>>> import numpy as np
>>> np.set_printoptions(precision=1, suppress=True, linewidth=200)
>>> F = np.load("dump.npy")
>>> F
array([[0, 0, 0, 0, 1],
       [1, 0, 0, 0, 0],
       [0, 0, 0, 1, 0],
       [0, 1, 0, 0, 0],
       [0, 0, 1, 0, 0]])
>>> f, r1 = F[1], F[2]
>>> f @ r1
np.int64(0)
>>> p = (f @ r1) / (f @ f) * f
>>> np.outer(f, r1)
array([[0, 0, 0, 1, 0],
       [0, 0, 0, 0, 0],
       [0, 0, 0, 0, 0],
       [0, 0, 0, 0, 0],
       [0, 0, 0, 0, 0]])
>>> np.linalg.matrix_rank(np.outer(f, r1))
np.int64(1)
>>> (r1 - p) @ f
np.float64(0.0)
>>> x0 = np.array([-1, 0, -5, -2, 4])
>>> F.T @ (F @ x0)
array([-1,  0, -5, -2,  4])
>>> np.abs(np.linalg.eigvals(F))
array([1., 1., 1., 1., 1.])
>>> 5 - np.linalg.matrix_rank(F - np.eye(5), tol=1e-8)
np.int64(1)
>>> print(round(np.linalg.norm(x0), 1), np.round(np.linalg.norm(F @ x0), 1))
6.8 6.8
>>> np.round(np.linalg.det(F), 1)
np.float64(1.0)
>>> M2 = np.array([[3, -3, 0], [-1, -2, 0]])
>>> C = np.kron(M2, F)
>>> C
array([[ 0,  0,  0,  0,  3,  0,  0,  0,  0, -3,  0,  0,  0,  0,  0],
       [ 3,  0,  0,  0,  0, -3,  0,  0,  0,  0,  0,  0,  0,  0,  0],
       [ 0,  0,  0,  3,  0,  0,  0,  0, -3,  0,  0,  0,  0,  0,  0],
       [ 0,  3,  0,  0,  0,  0, -3,  0,  0,  0,  0,  0,  0,  0,  0],
       [ 0,  0,  3,  0,  0,  0,  0, -3,  0,  0,  0,  0,  0,  0,  0],
       [ 0,  0,  0,  0, -1,  0,  0,  0,  0, -2,  0,  0,  0,  0,  0],
       [-1,  0,  0,  0,  0, -2,  0,  0,  0,  0,  0,  0,  0,  0,  0],
       [ 0,  0,  0, -1,  0,  0,  0,  0, -2,  0,  0,  0,  0,  0,  0],
       [ 0, -1,  0,  0,  0,  0, -2,  0,  0,  0,  0,  0,  0,  0,  0],
       [ 0,  0, -1,  0,  0,  0,  0, -2,  0,  0,  0,  0,  0,  0,  0]])
>>> print(round(float(np.linalg.norm(C, 2)), 1), round(float(np.linalg.norm(M2, 2) * np.linalg.norm(F, 2)), 1))
4.3 4.3
>>> np.linalg.norm(F, axis=0)
array([1., 1., 1., 1., 1.])
>>> np.linalg.pinv(F)
array([[0., 1., 0., 0., 0.],
       [0., 0., 0., 1., 0.],
       [0., 0., 0., 0., 1.],
       [0., 0., 1., 0., 0.],
       [1., 0., 0., 0., 0.]])
>>> np.linalg.svd(F, compute_uv=False)
array([1., 1., 1., 1., 1.])
>>> E = np.loadtxt("layer3.csv", delimiter=",")
>>> E.round(1) + 0
array([[-12.3,  12.5,   1.9,  -7.5,  21.2],
       [ -5.6,   6.4,   1.4,  -4.9,  10. ],
       [ -0.9,   1.9,   0.8,  -2.2,   2.1],
       [  0. ,   0.7,   0.4,  -1.1,   0.5],
       [  0.1,   0.1,   0.1,  -0.2,   0. ],
       [ -0.2,  -0.1,  -0.1,   0.3,   0. ],
       [ -0.7,  -0.3,  -0.4,   0.7,   0.2],
       [ -0.8,  -0.3,  -0.4,   0.7,   0.2],
       [ -1.8,  -0.8,  -0.9,   1. ,   0.2],
       [ -2.3,  -1.3,  -1.1,   1. ,  -0.4],
       [ -2.3,  -1.4,  -1.2,   1. ,  -0.4],
       [ -2.5,  -2. ,  -1.4,   0.9,  -1.4],
       [ -2.6,  -2.8,  -1.5,   0.7,  -2.5],
       [ -2.6,  -3.8,  -1.7,   0.5,  -4.2]])
>>> cov = np.cov(E, rowvar=False)
>>> np.corrcoef(E.T)
array([[ 1. , -0.8, -0.5,  0.8, -0.9],
       [-0.8,  1. ,  0.9, -1. ,  1. ],
       [-0.5,  0.9,  1. , -0.9,  0.8],
       [ 0.8, -1. , -0.9,  1. , -0.9],
       [-0.9,  1. ,  0.8, -0.9,  1. ]])
>>> E.std(axis=0)
array([3.1, 4. , 1.1, 2.5, 6.2])
>>> U, sv, Vh = np.linalg.svd(E)
>>> np.argmax(sv[:-1] / (sv[1:] + 1e-6)) + 1
np.int64(3)
>>> sv.round(1) + 0
array([32.4,  9. ,  2.9,  0. ,  0. ])
>>> M2 = U[:, :3] @ np.diag(sv[:3]) @ Vh[:3]
>>> print(np.linalg.matrix_rank(E, rtol=0.05))
3
>>> round(float(np.linalg.norm(E - M2) / np.linalg.norm(E)), 1)
0.0
